$ ipython --no-banner

In [1]: import numpy as np

In [2]: import numpy.linalg as la

In [3]: np.set_printoptions(precision=2, suppress=True, linewidth=120, floatmode="fixed")

In [4]: mat = np.array([[1, -2, 4], [1, -1, 1], [1, 0, 0]])

In [5]: M2 = mat ** -1
ValueError: Integers to negative integer powers are not allowed.


In [6]: M2 = la.invert(mat)
AttributeError: module 'numpy.linalg' has no attribute 'invert'


In [7]: M2 = la.inv(mat)

In [8]: round(la.slogdet(mat)[0], 2)
Out[8]: np.float64(1.0)

In [9]: round(float(la.det(mat) * la.det(M2)), 2)
Out[9]: 1.0

In [10]: Q = mat.astype(float).copy()

In [11]: for j in range(3):
    ...:     Q[:, j] -= Q[:, :j] @ (Q[:, :j].T @ Q[:, j])
    ...:     Q[:, j] /= la.norm(Q[:, j])
    ...: 

In [12]: np.round(Q.T @ Q, 2) + 0
Out[12]: 
array([[1.00, 0.00, 0.00],
       [0.00, 1.00, 0.00],
       [0.00, 0.00, 1.00]])

In [13]: round(float(la.det(mat)), 2)
Out[13]: 2.0

In [14]: np.sort(np.abs(la.eigvals(mat)))
Out[14]: array([1.00, 1.00, 2.00])

In [15]: mat @ mat
Out[15]: 
array([[ 3,  0,  2],
       [ 1, -1,  3],
       [ 1, -2,  4]])

In [16]: np.allclose(mat, mat.T)
Out[16]: False

In [17]: r0 = np.array([3, 3])

In [18]: np.array([np.convolve(row, r0, "same") for row in mat])
Out[18]: 
array([[ 3, -3,  6],
       [ 3,  0,  0],
       [ 3,  3,  0]])

In [19]: np.convolve(mat[0], r0)
Out[19]: array([ 3, -3,  6, 12])

In [20]: rng = np.random.default_rng(120)

In [21]: lab = rng.permutation(3)

In [22]: lab
Out[22]: array([1, 0, 2])

In [23]: M2 = mat[lab][:, lab]

In [24]: np.trace(M2)
Out[24]: np.int64(0)

In [25]: sv = 5 * 0.5 ** np.arange(3)

In [26]: Q, _ = la.qr(np.array([[-0.4, 0.4, 1.4], [-1.0, 1.7, -1.4], [-1.2, -0.3, -1.0]]))

In [27]: A = rng.normal(size=(15, 3)) * sv @ Q

In [28]: A
Out[28]: 
array([[-0.54, -1.17, -4.55],
       [-0.32,  0.44, -9.09],
       [-0.73,  0.76, -7.42],
       [-1.45, -1.58,  3.53],
       [ 0.84,  2.69,  3.98],
       [-1.16, -3.94,  0.33],
       [ 0.32,  0.89, -6.00],
       [ 1.97, -0.30,  0.63],
       [-1.03, -0.08,  0.40],
       [-0.41,  1.74, -6.89],
       [-0.26, -0.06,  3.20],
       [-0.04, -0.38,  1.26],
       [-2.23, -4.66,  1.94],
       [ 1.19,  1.98,  2.45],
       [-1.41,  1.04,  1.06]])

In [29]: lab = A[:, 2] > np.median(A[:, 2])

In [30]: r0 = A[lab].mean(axis=0) - A[~lab].mean(axis=0)

In [31]: lab.astype(int)
Out[31]: array([0, 0, 0, 1, 1, 0, 0, 0, 0, 0, 1, 1, 1, 1, 1])

In [32]: (((A - A.mean(axis=0)) @ r0 > 0) == lab).mean()
Out[32]: np.float64(0.8)

In [33]: ((A - A.mean(axis=0)) @ r0 > 0).astype(int)
Out[33]: array([0, 0, 0, 1, 1, 1, 0, 1, 1, 0, 1, 1, 1, 1, 1])

In [34]: Ac = A - A.mean(axis=1)
ValueError: operands could not be broadcast together with shapes (15,3) (15,) 


In [35]: Ac = A - A.mean(axis=0)

In [36]: left, sv, Vt = la.svd(Ac, full_matrices=False)

In [37]: np.round((sv ** 2).sum() ** 2 / (sv ** 4).sum(), 2)
Out[37]: np.float64(1.5)

In [38]: np.searchsorted(np.cumsum(sv ** 2) / (sv ** 2).sum(), 0.9) + 1
Out[38]: np.int64(2)

In [39]: np.round(Ac.mean(axis=0), 2) + 0
Out[39]: array([0.00, 0.00, 0.00])

In [40]: np.abs(left[:, 0]).argmax()
Out[40]: np.int64(1)

In [41]: np.abs(Vt[-1])
Out[41]: array([0.93, 0.37, 0.04])

In [42]: np.round(Vt[0] * np.sign(Vt[0, np.abs(Vt[0]).argmax()]), 2) + 0
Out[42]: array([ 0.00, -0.11,  0.99])

In [43]: G = np.cov(A, rowvar=False)

In [44]: G.shape
Out[44]: (3, 3)

In [45]: np.corrcoef(A.T)
Out[45]: 
array([[ 1.00,  0.59,  0.02],
       [ 0.59,  1.00, -0.19],
       [ 0.02, -0.19,  1.00]])

In [46]: lab = rng.permutation(3)

In [47]: M2 = A[:, lab] * rng.choice([-1, 1], 3)

In [48]: M2
Out[48]: 
array([[ 1.17, -4.55,  0.54],
       [-0.44, -9.09,  0.32],
       [-0.76, -7.42,  0.73],
       [ 1.58,  3.53,  1.45],
       [-2.69,  3.98, -0.84],
       [ 3.94,  0.33,  1.16],
       [-0.89, -6.00, -0.32],
       [ 0.30,  0.63, -1.97],
       [ 0.08,  0.40,  1.03],
       [-1.74, -6.89,  0.41],
       [ 0.06,  3.20,  0.26],
       [ 0.38,  1.26,  0.04],
       [ 4.66,  1.94,  2.23],
       [-1.98,  2.45, -1.19],
       [-1.04,  1.06,  1.41]])

In [49]: left, _, Vt = la.svd(A.T @ M2)

In [50]: np.round(left @ Vt, 2) + 0
Out[50]: 
array([[ 0.00,  0.00, -1.00],
       [-1.00,  0.00,  0.00],
       [ 0.00,  1.00,  0.00]])

In [51]: lab
Out[51]: array([1, 2, 0])

In [52]: Ac = M2 - M2.mean(axis=0)

In [53]: left, sv, Vt = la.svd(Ac, full_matrices=False)

In [54]: la.matrix_rank(Ac)
Out[54]: np.int64(3)

In [55]: np.round(Vt[0] * np.sign(Vt[0, np.abs(Vt[0]).argmax()]), 2) + 0
Out[55]: array([0.11, 0.99, 0.00])

In [56]: np.round(Ac.mean(axis=0), 2) + 0
Out[56]: array([0.00, 0.00, 0.00])

In [57]: M = np.loadtxt("w.csv", delimiter=",")

In [58]: M
Out[58]: 
array([[0.00, 9.00, 5.00],
       [9.00, 0.00, 0.00],
       [5.00, 0.00, 0.00]])

In [59]: left, sv, Vt = la.svd(M)

In [60]: sv.round(2) + 0
Out[60]: array([10.30, 10.30,  0.00])

In [61]: M2 = left[:, :2] @ np.diag(sv[:2]) @ Vt[:2]

In [62]: round(float(la.norm(M - M2, 2)), 2), np.round(sv[2], 2)
Out[62]: (0.0, np.float64(0.0))

In [63]: round(np.abs(M - M2).max(), 2)
Out[63]: np.float64(0.0)

In [64]: round(la.norm(M - M2) / la.norm(M), 2)
Out[64]: np.float64(0.0)

In [65]: la.matrix_rank(M, rtol=0.05)
Out[65]: np.int64(2)

In [66]: M @ M
Out[66]: 
array([[106.00,   0.00,   0.00],
       [  0.00,  81.00,  45.00],
       [  0.00,  45.00,  25.00]])

In [67]: np.allclose(M, M.T)
Out[67]: True

In [68]: np.allclose(M @ M.T, M.T @ M)
Out[68]: True

In [69]: round(float(np.abs(la.eigvals(M)).max()), 2)
Out[69]: 10.3

In [70]: (M + M.T) / 2
Out[70]: 
array([[0.00, 9.00, 5.00],
       [9.00, 0.00, 0.00],
       [5.00, 0.00, 0.00]])

In [71]: J = np.array([[-2.74, 2.31, 3.48],
    ...:     [0.13, 0.06, -5.0],
    ...:     [-0.98, 4.61, 1.68],
    ...:     [1.24, 3.89, 2.89],
    ...:     [-0.85, 4.77, -1.25],
    ...:     [-0.26, 4.37, 2.41],
    ...:     [-3.96, -3.01, -0.51],
    ...:     [0.63, 2.7, 4.16],
    ...:     [-2.44, -3.14, 3.04],
    ...:     [3.97, 2.86, 1.03],
    ...:     [-0.49, -4.79, 1.35],
    ...:     [-0.1, 2.25, -4.46]])

In [72]: Q, V = la.qr(J[:, :2])[0], la.qr(J[:, 2:])[0]

In [73]: sv = la.svd(Q.T @ V, compute_uv=False)

In [74]: (sv > 0.9).sum()
Out[74]: np.int64(0)

In [75]: M2 = J / la.norm(J, axis=1, keepdims=True)

In [76]: G = M2 @ M2.T

In [77]: (np.abs(G) > 0.9).astype(int)
Out[77]: 
array([[1, 0, 0, 0, 0, 0, 0, 0, 0, 0, 0, 0],
       [0, 1, 0, 0, 0, 0, 0, 0, 0, 0, 0, 0],
       [0, 0, 1, 0, 0, 1, 0, 0, 0, 0, 0, 0],
       [0, 0, 0, 1, 0, 1, 0, 1, 0, 0, 0, 0],
       [0, 0, 0, 0, 1, 0, 0, 0, 0, 0, 1, 0],
       [0, 0, 1, 1, 0, 1, 0, 0, 0, 0, 0, 0],
       [0, 0, 0, 0, 0, 0, 1, 0, 0, 1, 0, 0],
       [0, 0, 0, 1, 0, 0, 0, 1, 0, 0, 0, 0],
       [0, 0, 0, 0, 0, 0, 0, 0, 1, 0, 0, 0],
       [0, 0, 0, 0, 0, 0, 1, 0, 0, 1, 0, 0],
       [0, 0, 0, 0, 1, 0, 0, 0, 0, 0, 1, 0],
       [0, 0, 0, 0, 0, 0, 0, 0, 0, 0, 0, 1]])

In [78]: data = np.array([[0.8, 2.0], [1.5, 0.0], [-0.6, -2.3], [1.4, -0.7]])

In [79]: data
Out[79]: 
array([[ 0.80,  2.00],
       [ 1.50,  0.00],
       [-0.60, -2.30],
       [ 1.40, -0.70]])

In [80]: T = np.stack([data, -3 * data, data[::-1]])

In [81]: (T @ data.T).shape
Out[81]: (3, 4, 4)

In [82]: T.sum(axis=0)
Out[82]: 
array([[-0.20, -4.70],
       [-3.60, -2.30],
       [ 2.70,  4.60],
       [-2.00,  3.40]])

In [83]: la.matrix_rank(T.reshape(3, -1))
Out[83]: np.int64(2)

In [84]: M2 = np.c_[data[:, :1] @ np.array([[8]]), np.array([3, -3, 1, -2])]

In [85]: M2
Out[85]: 
array([[ 6.40,  3.00],
       [12.00, -3.00],
       [-4.80,  1.00],
       [11.20, -2.00]])

In [86]: la.norm(la.qr(data)[0].T @ M2, axis=0) ** 2 / ((M2 ** 2).sum(axis=0) + 1e-12)
Out[86]: array([1.00, 0.50])

In [87]: la.matrix_rank(np.c_[data, M2])
Out[87]: np.int64(3)

In [88]: np.round(la.norm(M2 - data @ la.lstsq(data, M2)[0], axis=0), 2) + 0
Out[88]: array([0.00, 3.38])

In [89]: data - data[0]
Out[89]: 
array([[ 0.00,  0.00],
       [ 0.70, -2.00],
       [-1.40, -4.30],
       [ 0.60, -2.70]])

In [90]: data.shape
Out[90]: (4, 2)

In [91]: data.sum(axis=1)
Out[91]: array([ 2.80,  1.50, -2.90,  0.70])

In [92]: data[:, 2]
IndexError: index 2 is out of bounds for axis 1 with size 2


In [93]: x0 = np.array([1, 2])

In [94]: target = data @ x0

In [95]: coef, lr = np.zeros(2), 1 / la.norm(data, 2) ** 2

In [96]: for i in range(300):
    ...:     coef -= lr * data.T @ (data @ coef - target)
    ...:     if i % 50 == 0: print(i, round(la.norm(data @ coef - target), 2))
    ...: 
0 0.28
50 0.0
100 0.0
150 0.0
200 0.0
250 0.0

In [97]: round(float(la.cond(data)), 2)
Out[97]: 1.54

In [98]: F = np.load("out1.npy")

In [99]: F
Out[99]: 
array([[ 0, -1, -1, -7],
       [ 1,  0, -2,  4],
       [ 1,  2,  0, -6],
       [ 7, -4,  6,  0]])

In [100]: left, sv, Vt = la.svd(F, full_matrices=False)

In [101]: np.round(Vt @ Vt.T, 2) + 0
Out[101]: 
array([[1.00, 0.00, 0.00, 0.00],
       [0.00, 1.00, 0.00, 0.00],
       [0.00, 0.00, 1.00, 0.00],
       [0.00, 0.00, 0.00, 1.00]])

In [102]: sv / sv[0]
Out[102]: array([1.00, 1.00, 0.24, 0.24])

In [103]: np.round(left.T @ left, 2) + 0
Out[103]: 
array([[1.00, 0.00, 0.00, 0.00],
       [0.00, 1.00, 0.00, 0.00],
       [0.00, 0.00, 1.00, 0.00],
       [0.00, 0.00, 0.00, 1.00]])

In [104]: arr = np.array([[1, -1, -1, 1, 1, -1, -1, 1],
     ...:     [1, 1, 1, 1, 1, 1, 1, 1],
     ...:     [1, -1, -1, 1, -1, 1, 1, -1]])

In [105]: r0, v = arr[0], arr[1]

In [106]: r0 @ v
Out[106]: np.int64(0)

In [107]: pr = (r0 @ v) / (r0 @ r0) * r0

In [108]: v - pr
Out[108]: array([1.00, 1.00, 1.00, 1.00, 1.00, 1.00, 1.00, 1.00])

In [109]: pr
Out[109]: array([ 0.00, -0.00, -0.00,  0.00,  0.00, -0.00, -0.00,  0.00])

In [110]: K = np.loadtxt("sample10.csv", delimiter=",")

In [111]: K
Out[111]: 
array([[-1.06, -2.99, -0.96],
       [-1.25, -2.92, -1.13],
       [-1.04, -3.03, -1.05],
       [-0.87, -2.85, -0.90],
       [-0.97, -2.78, -0.75],
       [-0.98, -2.94, -1.12],
       [-0.89, -3.03, -1.00],
       [-1.17, -3.04, -0.86],
       [-0.99,  2.82, -0.07],
       [-1.10,  2.89,  0.02],
       [-0.97,  3.06,  0.11],
       [-0.77,  2.95, -0.01],
       [-0.87,  2.98,  0.07],
       [-1.09,  2.91,  0.00],
       [-0.97,  3.19, -0.05],
       [-0.93,  2.90, -0.06],
       [-1.09,  2.01,  2.93],
       [-1.00,  2.03,  2.98],
       [-0.87,  2.00,  3.07],
       [-0.93,  1.93,  3.17],
       [-1.02,  1.97,  3.02],
       [-0.92,  1.84,  2.95],
       [-0.87,  1.88,  3.09],
       [-1.10,  2.07,  2.97]])

In [112]: x0 = np.array([-2, -3, 3])

In [113]: h1 = np.maximum(K @ x0, 0)

In [114]: np.flatnonzero(h1 > 1e-9)
Out[114]: array([ 0,  1,  2,  3,  4,  5,  6,  7, 16, 17, 18, 19, 20, 21, 22, 23])
